$ ipython --no-banner

In [1]: import numpy as np

In [2]: np.set_printoptions(precision=1, suppress=True, linewidth=140, legacy="1.25")

In [3]: O, _ = np.linalg.qr(np.array([[0.7, -2.8, 0.4, -0.5],
   ...:     [0.0, -2.1, 0.2, -0.9],
   ...:     [-0.7, 1.1, -1.4, -0.6],
   ...:     [0.3, -0.8, -0.2, -0.2],
   ...:     [1.7, -1.6, 0.5, 0.5]]))

In [4]: A = O @ O.T

In [5]: A.round(1) + 0
Out[5]: 
array([[ 0.8,  0.1, -0.1,  0.4,  0. ],
       [ 0.1,  1. ,  0. , -0.1,  0. ],
       [-0.1,  0. ,  0.9,  0.2,  0. ],
       [ 0.4, -0.1,  0.2,  0.3,  0.1],
       [ 0. ,  0. ,  0. ,  0.1,  1. ]])

In [6]: r0, v = A[3], A[1]

In [7]: round(r0 @ r0, 1)
Out[7]: 0.3

In [8]: pr = (r0 @ v) / (r0 @ r0) * r0

In [9]: np.round(np.outer(r0, v), 1) + 0
Out[9]: 
array([[ 0. ,  0.3,  0. ,  0. ,  0. ],
       [ 0. , -0.1,  0. ,  0. ,  0. ],
       [ 0. ,  0.2,  0. ,  0. ,  0. ],
       [ 0. ,  0.3,  0. ,  0. ,  0. ],
       [ 0. ,  0.1,  0. ,  0. ,  0. ]])

In [10]: pr.round(1) + 0
Out[10]: array([-0.2,  0.1, -0.1, -0.1,  0. ])

In [11]: np.unique(A.round(6), axis=0).shape
Out[11]: (5, 5)

In [12]: np.abs(np.diag(np.linalg.qr(A)[1])) > 1e-9
Out[12]: array([ True,  True,  True,  True, False])

In [13]: np.round(A @ np.linalg.pinv(A) @ A, 1) + 0
Out[13]: 
array([[ 0.8,  0.1, -0.1,  0.4,  0. ],
       [ 0.1,  1. ,  0. , -0.1,  0. ],
       [-0.1,  0. ,  0.9,  0.2,  0. ],
       [ 0.4, -0.1,  0.2,  0.3,  0.1],
       [ 0. ,  0. ,  0. ,  0.1,  1. ]])

In [14]: np.linalg.lstsq(A[:-1].T, A[-1])[2]
Out[14]: 4

In [15]: np.allclose(A[:-1].T @ np.linalg.lstsq(A[:-1].T, A[-1])[0], A[-1])
Out[15]: True

In [16]: round(float(np.einsum("ij,ji->", A, A)), 1)
Out[16]: 4.0

In [17]: np.round(np.linalg.det(2 * A), 1), round(np.linalg.det(A), 1)
Out[17]: (0.0, 0.0)

In [18]: np.round(np.poly(A), 1) + 0
Out[18]: array([ 1., -4.,  6., -4.,  1.,  0.])

In [19]: round(float(np.einsum("ii->", A)), 1)
Out[19]: 4.0

In [20]: ev, V = np.linalg.eigh(A)

In [21]: np.round(ev.sum(), 1), round(float(np.trace(A)), 1)
Out[21]: (4.0, 4.0)

In [22]: M = np.loadtxt("a.csv", delimiter=",")

In [23]: M
Out[23]: 
array([[0., 3., 3., 5., 4., 3., 5., 2.],
       [3., 0., 3., 3., 5., 4., 3., 5.],
       [3., 3., 0., 3., 3., 5., 4., 3.],
       [5., 3., 3., 0., 3., 3., 5., 4.],
       [4., 5., 3., 3., 0., 3., 3., 5.],
       [3., 4., 5., 3., 3., 0., 3., 3.],
       [5., 3., 4., 5., 3., 3., 0., 3.],
       [2., 5., 3., 4., 5., 3., 3., 0.]])

In [24]: ang = np.radians(60)

In [25]: R = np.eye(8)

In [26]: R[5, 5] = R[0, 0] = np.cos(ang)

In [27]: R[5, 0], R[0, 5] = -np.sin(ang), np.sin(ang)

In [28]: R
Out[28]: 
array([[ 0.5,  0. ,  0. ,  0. ,  0. ,  0.9,  0. ,  0. ],
       [ 0. ,  1. ,  0. ,  0. ,  0. ,  0. ,  0. ,  0. ],
       [ 0. ,  0. ,  1. ,  0. ,  0. ,  0. ,  0. ,  0. ],
       [ 0. ,  0. ,  0. ,  1. ,  0. ,  0. ,  0. ,  0. ],
       [ 0. ,  0. ,  0. ,  0. ,  1. ,  0. ,  0. ,  0. ],
       [-0.9,  0. ,  0. ,  0. ,  0. ,  0.5,  0. ,  0. ],
       [ 0. ,  0. ,  0. ,  0. ,  0. ,  0. ,  1. ,  0. ],
       [ 0. ,  0. ,  0. ,  0. ,  0. ,  0. ,  0. ,  1. ]])

In [29]: other = M @ R.T

In [30]: np.linalg.svd(M, compute_uv=False), np.linalg.svd(other, compute_uv=False)
Out[30]: 
(array([25.3,  6.6,  5.9,  5. ,  4.4,  3.5,  0.8,  0.8]),
 array([25.3,  6.6,  5.9,  5. ,  4.4,  3.5,  0.8,  0.8]))

In [31]: R @ R
Out[31]: 
array([[-0.5,  0. ,  0. ,  0. ,  0. ,  0.9,  0. ,  0. ],
       [ 0. ,  1. ,  0. ,  0. ,  0. ,  0. ,  0. ,  0. ],
       [ 0. ,  0. ,  1. ,  0. ,  0. ,  0. ,  0. ,  0. ],
       [ 0. ,  0. ,  0. ,  1. ,  0. ,  0. ,  0. ,  0. ],
       [ 0. ,  0. ,  0. ,  0. ,  1. ,  0. ,  0. ,  0. ],
       [-0.9,  0. ,  0. ,  0. ,  0. , -0.5,  0. ,  0. ],
       [ 0. ,  0. ,  0. ,  0. ,  0. ,  0. ,  1. ,  0. ],
       [ 0. ,  0. ,  0. ,  0. ,  0. ,  0. ,  0. ,  1. ]])

In [32]: r0 = np.array([-4, 1])

In [33]: np.polyval(r0, M[7])
Out[33]: array([ -7., -19., -11., -15., -19., -11., -11.,   1.])

In [34]: np.correlate(M[7], M[2], "full")
Out[34]: array([ 6., 23., 39., 55., 67., 73., 73., 75., 63., 39., 36., 24., 18.,  9.,  0.])

In [35]: np.cross(M[7, :3], M[2, :3])
Out[35]: array([-9.,  9., -9.])

In [36]: mat = np.diag(10 * np.array([2, 3, 3, 4])) + np.array([[0, 1, 1, 1], [1, 1, 1, 3], [1, 3, 2, 3], [2, 2, 3, 2]])

In [37]: mat
Out[37]: 
array([[20,  1,  1,  1],
       [ 1, 31,  1,  3],
       [ 1,  3, 32,  3],
       [ 2,  2,  3, 42]])

In [38]: def softmax(z):
    ...:     e = np.exp(z - z.max(axis=-1, keepdims=True))
    ...:     return e / e.sum(axis=-1, keepdims=True)
    ...: 

In [39]: np.round(softmax(mat[1]), 1) + 0
Out[39]: array([0., 1., 0., 0.])

In [40]: S = mat @ mat.T / np.sqrt(4)

In [41]: np.round(softmax(S), 1) + 0
Out[41]: 
array([[1., 0., 0., 0.],
       [0., 1., 0., 0.],
       [0., 0., 1., 0.],
       [0., 0., 0., 1.]])

In [42]: softmax(S).round(6).argmax(axis=1)
Out[42]: array([0, 1, 2, 3])

In [43]: np.kron(np.eye(2, dtype=int), mat)
Out[43]: 
array([[20,  1,  1,  1,  0,  0,  0,  0],
       [ 1, 31,  1,  3,  0,  0,  0,  0],
       [ 1,  3, 32,  3,  0,  0,  0,  0],
       [ 2,  2,  3, 42,  0,  0,  0,  0],
       [ 0,  0,  0,  0, 20,  1,  1,  1],
       [ 0,  0,  0,  0,  1, 31,  1,  3],
       [ 0,  0,  0,  0,  1,  3, 32,  3],
       [ 0,  0,  0,  0,  2,  2,  3, 42]])

In [44]: round(np.linalg.eigvals(mat).sum().real, 1)
Out[44]: 125.0

In [45]: np.einsum("ii->", mat)
Out[45]: 125

In [46]: np.poly(mat)
Out[46]: array([      1.,    -125.,    5716., -113248.,  818044.])

In [47]: X = -1 * np.eye(4) + np.ones((4, 4))

In [48]: X
Out[48]: 
array([[0., 1., 1., 1.],
       [1., 0., 1., 1.],
       [1., 1., 0., 1.],
       [1., 1., 1., 0.]])

In [49]: ev, V = np.linalg.eigvalsh(X)
ValueError: too many values to unpack (expected 2)


In [50]: ev, V = np.linalg.eigh(X)

In [51]: np.round(np.linalg.eigvalsh(X + -3 * np.eye(4)), 1) + 0
Out[51]: array([-4., -4., -4.,  0.])

In [52]: np.linalg.svd(X, compute_uv=False)
Out[52]: array([3., 1., 1., 1.])

In [53]: np.abs(V[:, -1]).round(6).argmax()
Out[53]: 0

In [54]: round(ev.sum(), 1), np.trace(X)
Out[54]: (0.0, 0.0)

In [55]: data = np.load("out3.npy")

In [56]: data
Out[56]: 
array([[ 1.7, -2.4, -6. ,  6.4, -1.4,  2.9,  2. ,  5.1],
       [ 1.3, -0.4, -6.6,  2.9, -1.5,  0.7,  3. ,  3.8],
       [ 1.8, -0.1, -3.3,  1.3,  8.1,  2.4, -5.2, -0.6],
       [ 1.2, -2.3, -6.1,  4.7, -0.8,  1. ,  2.9,  5.5],
       [ 0.6, -1. , -5.3,  4.8, -0.3,  2.5,  3.9,  6.3],
       [-0.9, -2.6, -4. ,  3.8, -0.4,  0.9,  4.6,  5. ],
       [ 0.7, -1.7, -3.2, -1. ,  6.6,  1.9, -3.9, -1.4],
       [ 0.5, -2.1, -4.4,  5.8,  0.2,  2.6,  2.4,  6.1],
       [ 1. , -0.1, -1.2, -0.8,  7.1,  0.3, -6.4, -1.2],
       [-0.5, -0.4, -3.1,  0.8,  9.6,  0.9, -4.4, -0.4],
       [ 0.3,  0.8, -4. ,  5.2, -1. ,  3. ,  3.3,  4.9],
       [ 0.1,  0. , -4.1,  4.3, -2.1,  2.7,  2. ,  5. ],
       [-0.3, -0.5, -3. ,  0.8,  8.9, -0.3, -3.1, -4.2],
       [ 0.1, -1.6, -3.8, -0.8,  9.7,  3.1, -1.9, -1.2],
       [ 0. , -1.2, -4.3,  0.2,  7.1,  1.2, -5.8, -0.7],
       [ 0. , -1.3, -3.4,  1.4, 10.4,  1.9, -3.2, -1.5],
       [-1.3, -1.1, -4.9,  5.4,  0.4,  3.2,  1.4,  4.4],
       [-0.2, -0.6, -2.3,  0.4,  8.7,  1.9, -5.9, -3.4],
       [-0.4, -1.4, -4.1,  1.1,  7.1,  1. , -2.8, -2.7],
       [ 1.8, -0.3, -3. ,  3.3,  1.4,  1.7,  3.8,  6.6],
       [-0.4, -0.1, -2.8, -1.1,  7.8,  1.7, -5.5, -1. ],
       [-0.4, -1.2, -5.6,  4.5, -0.7,  1.5,  3.9,  6.8],
       [-1.4, -0.9, -2.8,  0. ,  7.4,  2. , -2. , -0.1],
       [ 2. , -1.1, -2.9,  0. ,  7.1,  0.7, -3.3, -1.8],
       [-1. ,  1.5, -3.8,  0.8,  9. ,  3.3, -2. , -1.1],
       [-0.7, -0.6, -2.7, -0.8,  7.1,  2.6, -5.8, -2.6],
       [ 0.7, -2.7, -4.9,  5.1,  0. ,  2.9,  4.2,  3.5],
       [ 0.9, -0.1, -7.4,  4.6,  1.1,  3.4,  4.1,  4.7],
       [-0.2,  0.4, -1.8,  1.7,  8.6,  2.3, -4.6,  0.1]])

In [57]: basis = data[[23, 20]].astype(float)

In [58]: for _ in range(7):
    ...:     labels = np.linalg.norm(data[:, None] - basis, axis=-1).argmin(axis=1)
    ...:     basis = np.array([data[labels == j].mean(axis=0) for j in range(2)])
    ...: 

In [59]: labels
Out[59]: array([0, 0, 1, 0, 0, 0, 1, 0, 1, 1, 0, 0, 1, 1, 1, 1, 0, 1, 1, 0, 1, 0, 1, 1, 1, 1, 0, 0, 1])

In [60]: np.abs(basis[1] - basis[0]).argmax()
Out[60]: 4
